% ipython --no-banner

In [1]: import numpy as np

In [2]: from numpy import linalg as LA

In [3]: np.set_printoptions(suppress=True, linewidth=100)

In [4]: Q, _ = LA.qr(np.array([[0.5, -0.7, 0.4, -1.3, -1.2],
   ...:     [-1.2, -1.0, -0.1, 0.0, 0.1],
   ...:     [0.4, 0.4, 0.5, 0.6, -1.5],
   ...:     [-0.6, 0.8, -1.2, -0.7, 0.6],
   ...:     [0.6, 1.3, -0.5, 0.8, -2.8],
   ...:     [0.7, 1.5, 0.8, -1.5, 0.0],
   ...:     [-0.6, 1.1, -0.9, 0.6, -0.1],
   ...:     [-1.6, 1.8, -0.9, -0.7, -0.2]]))

In [5]: J = Q @ Q.T

In [6]: J.round(2)
Out[6]: 
array([[ 0.8 ,  0.15, -0.05,  0.13,  0.16,  0.07, -0.29, -0.04],
       [ 0.15,  0.58,  0.07, -0.16, -0.17, -0.28, -0.08,  0.28],
       [-0.05,  0.07,  0.38, -0.38,  0.27,  0.08, -0.01,  0.06],
       [ 0.13, -0.16, -0.38,  0.61,  0.04, -0.06,  0.16,  0.14],
       [ 0.16, -0.17,  0.27,  0.04,  0.78, -0.11,  0.17,  0.03],
       [ 0.07, -0.28,  0.08, -0.06, -0.11,  0.8 , -0.12,  0.19],
       [-0.29, -0.08, -0.01,  0.16,  0.17, -0.12,  0.27,  0.19],
       [-0.04,  0.28,  0.06,  0.14,  0.03,  0.19,  0.19,  0.77]])

In [7]: Uu, sv, VT = LA.svd(J)

In [8]: evecs = VT[:(sv > 1e-8).sum()]

In [9]: rng = np.random.default_rng(77429)

In [10]: vec = J[0] + -1 * J[5] + rng.integers(2) * np.eye(8)[2]

In [11]: vec.round(2)
Out[11]: array([ 0.73,  0.43,  0.87,  0.19,  0.27, -0.73, -0.18, -0.23])

In [12]: np.round(evecs.T @ evecs, 2)
Out[12]: 
array([[ 0.8 ,  0.15, -0.05,  0.13,  0.16,  0.07, -0.29, -0.04],
       [ 0.15,  0.58,  0.07, -0.16, -0.17, -0.28, -0.08,  0.28],
       [-0.05,  0.07,  0.38, -0.38,  0.27,  0.08, -0.01,  0.06],
       [ 0.13, -0.16, -0.38,  0.61,  0.04, -0.06,  0.16,  0.14],
       [ 0.16, -0.17,  0.27,  0.04,  0.78, -0.11,  0.17,  0.03],
       [ 0.07, -0.28,  0.08, -0.06, -0.11,  0.8 , -0.12,  0.19],
       [-0.29, -0.08, -0.01,  0.16,  0.17, -0.12,  0.27,  0.19],
       [-0.04,  0.28,  0.06,  0.14,  0.03,  0.19,  0.19,  0.77]])

In [13]: np.allclose(evecs.T @ evecs @ vec, vec)
Out[13]: False

In [14]: Y = np.array([[1, 3], [0, 2]])

In [15]: cent = np.array([[0, 1, 1], [1, 0, 1], [0, 2, 1]])

In [16]: feats = np.kron(Y, cent)

In [17]: feats
Out[17]: 
array([[0, 1, 1, 0, 3, 3],
       [1, 0, 1, 3, 0, 3],
       [0, 2, 1, 0, 6, 3],
       [0, 0, 0, 0, 2, 2],
       [0, 0, 0, 2, 0, 2],
       [0, 0, 0, 0, 4, 2]])

In [18]: Uu, sv = LA.svd(feats)
ValueError: too many values to unpack (expected 2)


In [19]: Uu, sv, VT = LA.svd(feats, full_matrices=False)

In [20]: np.round(np.cumsum(sv ** 2) / np.sum(sv ** 2), 2)
Out[20]: array([0.79, 0.97, 0.99, 1.  , 1.  , 1.  ])

In [21]: np.allclose(Uu * sv @ VT, feats)
Out[21]: True

In [22]: (sv > 1e-8).sum()
Out[22]: np.int64(6)

In [23]: np.round(Uu.T @ Uu, 2) + 0
Out[23]: 
array([[1., 0., 0., 0., 0., 0.],
       [0., 1., 0., 0., 0., 0.],
       [0., 0., 1., 0., 0., 0.],
       [0., 0., 0., 1., 0., 0.],
       [0., 0., 0., 0., 1., 0.],
       [0., 0., 0., 0., 0., 1.]])

In [24]: np.round(np.abs(VT[0]), 2)
Out[24]: array([0.02, 0.18, 0.14, 0.09, 0.78, 0.58])

In [25]: feats[1] @ feats[4]
Out[25]: np.int64(12)

In [26]: np.round(LA.norm(feats, axis=0), 2)
Out[26]: array([1.  , 2.24, 1.73, 3.61, 8.06, 6.24])

In [27]: round(float(LA.norm(feats, 2)), 2)
Out[27]: 9.95

In [28]: np.round(LA.norm(feats, axis=1), 2)
Out[28]: array([4.47, 4.47, 7.07, 2.83, 2.83, 4.47])

In [29]: LA.norm(feats, axis=2)
AxisError: axis 2 is out of bounds for array of dimension 2


In [30]: round(LA.norm(feats, 1), 2), round(float(LA.norm(feats, np.inf)), 2)
Out[30]: (np.float64(15.0), 12.0)

In [31]: round(LA.norm(feats) ** 2 / LA.norm(feats, 2) ** 2, 2)
Out[31]: np.float64(1.27)

In [32]: Y = feats ** -1
ValueError: Integers to negative integer powers are not allowed.


In [33]: Y = LA.invert(feats)
AttributeError: module 'numpy.linalg' has no attribute 'invert'


In [34]: Y = LA.inv(feats)

In [35]: Y
Out[35]: 
array([[-2. ,  1. ,  1. ,  3. , -1.5, -1.5],
       [-1. ,  0. ,  1. ,  1.5,  0. , -1.5],
       [ 2. ,  0. , -1. , -3. ,  0. ,  1.5],
       [ 0. ,  0. ,  0. , -1. ,  0.5,  0.5],
       [ 0. ,  0. ,  0. , -0.5,  0. ,  0.5],
       [ 0. ,  0. ,  0. ,  1. ,  0. , -0.5]])

In [36]: feats @ Y
Out[36]: 
array([[1., 0., 0., 0., 0., 0.],
       [0., 1., 0., 0., 0., 0.],
       [0., 0., 1., 0., 0., 0.],
       [0., 0., 0., 1., 0., 0.],
       [0., 0., 0., 0., 1., 0.],
       [0., 0., 0., 0., 0., 1.]])

In [37]: round(LA.det(feats) * LA.det(Y), 2)
Out[37]: np.float64(1.0)

In [38]: vec = np.array([-2, -2, -2, -1, -3, 0])

In [39]: y = feats @ vec

In [40]: b, lr = np.zeros(6), 1 / LA.norm(feats, 2) ** 2

In [41]: for i in range(60):
    ...:     b -= lr * feats.T @ (feats @ b - y)
    ...:     if i % 10 == 0: print(i, round(LA.norm(feats @ b - y), 2))
    ...: 
0 4.2
10 3.42
20 2.9
30 2.48
40 2.14
50 1.86

In [42]: b.round(2)
Out[42]: array([-0.64, -1.81, -1.43, -0.62, -2.65, -0.78])

In [43]: Y = feats / np.sqrt((feats ** 2).mean(axis=1, keepdims=True))

In [44]: np.round(LA.norm(Y, axis=1), 2)
Out[44]: array([2.45, 2.45, 2.45, 2.45, 2.45, 2.45])

In [45]: Y[5].round(2)
Out[45]: array([0.  , 0.  , 0.  , 0.  , 2.19, 1.1 ])

In [46]: LA.matrix_rank(Y) == LA.matrix_rank(feats)
Out[46]: np.True_

In [47]: A = np.loadtxt("arr.csv", delimiter=",")

In [48]: A
Out[48]: 
array([[5.02, 0.  , 5.  , 0.  , 2.  , 4.  , 2.  , 2.  , 3.  ],
       [3.  , 2.02, 0.  , 4.  , 0.  , 3.  , 4.  , 4.  , 4.  ],
       [5.  , 4.  , 1.02, 2.  , 0.  , 4.  , 2.  , 0.  , 1.  ],
       [1.  , 0.  , 4.  , 1.02, 3.  , 5.  , 4.  , 1.  , 3.  ],
       [3.  , 5.  , 2.  , 4.  , 4.02, 0.  , 1.  , 0.  , 4.  ],
       [4.  , 4.  , 1.  , 2.  , 5.  , 3.02, 0.  , 0.  , 2.  ],
       [1.  , 1.  , 5.  , 3.  , 1.  , 3.  , 0.02, 4.  , 1.  ],
       [0.  , 2.  , 5.  , 5.  , 3.  , 2.  , 3.  , 0.02, 4.  ],
       [5.  , 0.  , 5.  , 0.  , 2.  , 4.  , 2.  , 2.  , 3.02]])

In [49]: idx = rng.permutation(9)

In [50]: idx
Out[50]: array([7, 8, 5, 2, 1, 4, 6, 0, 3])

In [51]: Y = A[idx][:, idx]

In [52]: np.allclose(Y, A)
Out[52]: False

In [53]: np.round(np.sort(np.abs(LA.eigvals(Y))), 2)
Out[53]: array([ 0.02,  2.84,  2.84,  3.41,  3.41,  4.02,  4.81,  4.81, 21.9 ])

In [54]: np.argsort(-LA.norm(A, axis=0).round(6), kind="stable")[:3]
Out[54]: array([2, 0, 5])

In [55]: round(LA.norm(A, 2) / LA.norm(A), 2)
Out[55]: np.float64(0.84)

In [56]: Uu, sv, VT = LA.svd(A)

In [57]: sv.round(2)
Out[57]: array([22.67,  8.73,  7.14,  6.25,  4.59,  3.45,  3.  ,  0.73,  0.01])

In [58]: np.argmax(sv[:-1] / (sv[1:] + 1e-6)) + 1
Out[58]: np.int64(8)

In [59]: Y = Uu[:, :8] @ np.diag(sv[:8]) @ VT[:8]

In [60]: Y.round(2) + 0
Out[60]: 
array([[5.02, 0.  , 5.  , 0.  , 2.  , 4.  , 2.  , 2.  , 3.01],
       [3.  , 2.02, 0.  , 4.  , 0.  , 3.  , 4.  , 4.  , 4.  ],
       [5.  , 4.  , 1.02, 2.  , 0.  , 4.  , 2.  , 0.  , 1.  ],
       [1.  , 0.  , 4.  , 1.02, 3.  , 5.  , 4.  , 1.  , 3.  ],
       [3.  , 5.  , 2.  , 4.  , 4.02, 0.  , 1.  , 0.  , 4.  ],
       [4.  , 4.  , 1.  , 2.  , 5.  , 3.02, 0.  , 0.  , 2.  ],
       [1.  , 1.  , 5.  , 3.  , 1.  , 3.  , 0.02, 4.  , 1.  ],
       [0.  , 2.  , 5.  , 5.  , 3.  , 2.  , 3.  , 0.02, 4.  ],
       [5.  , 0.  , 5.  , 0.  , 2.  , 4.  , 2.  , 2.  , 3.01]])

In [61]: LA.matrix_rank(A, rtol=0.05)
Out[61]: np.int64(7)

In [62]: LA.matrix_rank(Y)
Out[62]: np.int64(8)

In [63]: Uu, sv, VT = LA.svd(Y, full_matrices=False)

In [64]: sv.round(2) + 0
Out[64]: array([22.67,  8.73,  7.14,  6.25,  4.59,  3.45,  3.  ,  0.73,  0.  ])

In [65]: np.round(np.abs(VT[0]), 2)
Out[65]: array([0.4 , 0.25, 0.42, 0.3 , 0.3 , 0.41, 0.27, 0.19, 0.38])

In [66]: np.allclose(Uu * sv @ VT, Y)
Out[66]: True

In [67]: np.round(np.cumsum(sv ** 2) / np.sum(sv ** 2), 2)
Out[67]: array([0.71, 0.82, 0.89, 0.94, 0.97, 0.99, 1.  , 1.  , 1.  ])

In [68]: np.round(Uu.T @ Y @ VT.T, 2) + 0
Out[68]: 
array([[22.67,  0.  ,  0.  ,  0.  ,  0.  ,  0.  ,  0.  ,  0.  ,  0.  ],
       [ 0.  ,  8.73,  0.  ,  0.  ,  0.  ,  0.  ,  0.  ,  0.  ,  0.  ],
       [ 0.  ,  0.  ,  7.14,  0.  ,  0.  ,  0.  ,  0.  ,  0.  ,  0.  ],
       [ 0.  ,  0.  ,  0.  ,  6.25,  0.  ,  0.  ,  0.  ,  0.  ,  0.  ],
       [ 0.  ,  0.  ,  0.  ,  0.  ,  4.59,  0.  ,  0.  ,  0.  ,  0.  ],
       [ 0.  ,  0.  ,  0.  ,  0.  ,  0.  ,  3.45,  0.  ,  0.  ,  0.  ],
       [ 0.  ,  0.  ,  0.  ,  0.  ,  0.  ,  0.  ,  3.  ,  0.  ,  0.  ],
       [ 0.  ,  0.  ,  0.  ,  0.  ,  0.  ,  0.  ,  0.  ,  0.73,  0.  ],
       [ 0.  ,  0.  ,  0.  ,  0.  ,  0.  ,  0.  ,  0.  ,  0.  ,  0.  ]])

In [69]: M = np.load("test8.npy")

In [70]: M
Out[70]: 
array([[1, 5, 0, 0, 0, 0],
       [3, 0, 0, 0, 0, 0],
       [0, 0, 0, 0, 0, 0],
       [0, 0, 1, 5, 0, 0],
       [0, 0, 3, 0, 0, 0],
       [0, 0, 0, 0, 0, 0],
       [0, 0, 0, 0, 1, 5],
       [0, 0, 0, 0, 3, 0],
       [0, 0, 0, 0, 0, 0]])

In [71]: blk = np.stack([M, 4 * M, M[::-1]])

In [72]: blk.sum(axis=0)
Out[72]: 
array([[ 5, 25,  0,  0,  0,  0],
       [15,  0,  0,  0,  3,  0],
       [ 0,  0,  0,  0,  1,  5],
       [ 0,  0,  5, 25,  0,  0],
       [ 0,  0, 18,  0,  0,  0],
       [ 0,  0,  1,  5,  0,  0],
       [ 0,  0,  0,  0,  5, 25],
       [ 3,  0,  0,  0, 15,  0],
       [ 1,  5,  0,  0,  0,  0]])

In [73]: np.round(LA.norm(blk, axis=(1, 2)), 2)
Out[73]: array([10.25, 40.99, 10.25])

In [74]: LA.matrix_rank(blk.reshape(3, -1))
Out[74]: np.int64(2)

In [75]: (blk @ M.T).shape
Out[75]: (3, 9, 9)

In [76]: m1 = (rng.random((3, 3)) < 0.3) + np.eye(3)

In [77]: m1 /= m1.sum(axis=1, keepdims=True)

In [78]: m1
Out[78]: 
array([[1. , 0. , 0. ],
       [0. , 0.5, 0.5],
       [0. , 0. , 1. ]])

In [79]: P = np.triu(np.array([[1, 0, 0], [3, 1, 1], [5, 1, 0]]), 1) + np.eye(3)

In [80]: Y = P @ m1 @ LA.inv(P)

In [81]: np.trace(Y), np.trace(m1)
Out[81]: (np.float64(2.5), np.float64(2.5))

In [82]: P @ m1 - m1 @ P
Out[82]: 
array([[0. , 0. , 0. ],
       [0. , 0. , 0.5],
       [0. , 0. , 0. ]])

In [83]: np.round(np.sort(np.abs(LA.eigvals(m1)))[::-1], 2)
Out[83]: array([1. , 1. , 0.5])

In [84]: m1.sum(axis=1)
Out[84]: array([1., 1., 1.])

In [85]: np.round(LA.matrix_power(m1, 100), 2) + 0
Out[85]: 
array([[1., 0., 0.],
       [0., 0., 1.],
       [0., 0., 1.]])

In [86]: p = np.eye(3)[0]

In [87]: for _ in range(3):
    ...:     p = p @ m1
    ...:     print(p.round(2))
    ...: 
[1. 0. 0.]
[1. 0. 0.]
[1. 0. 0.]
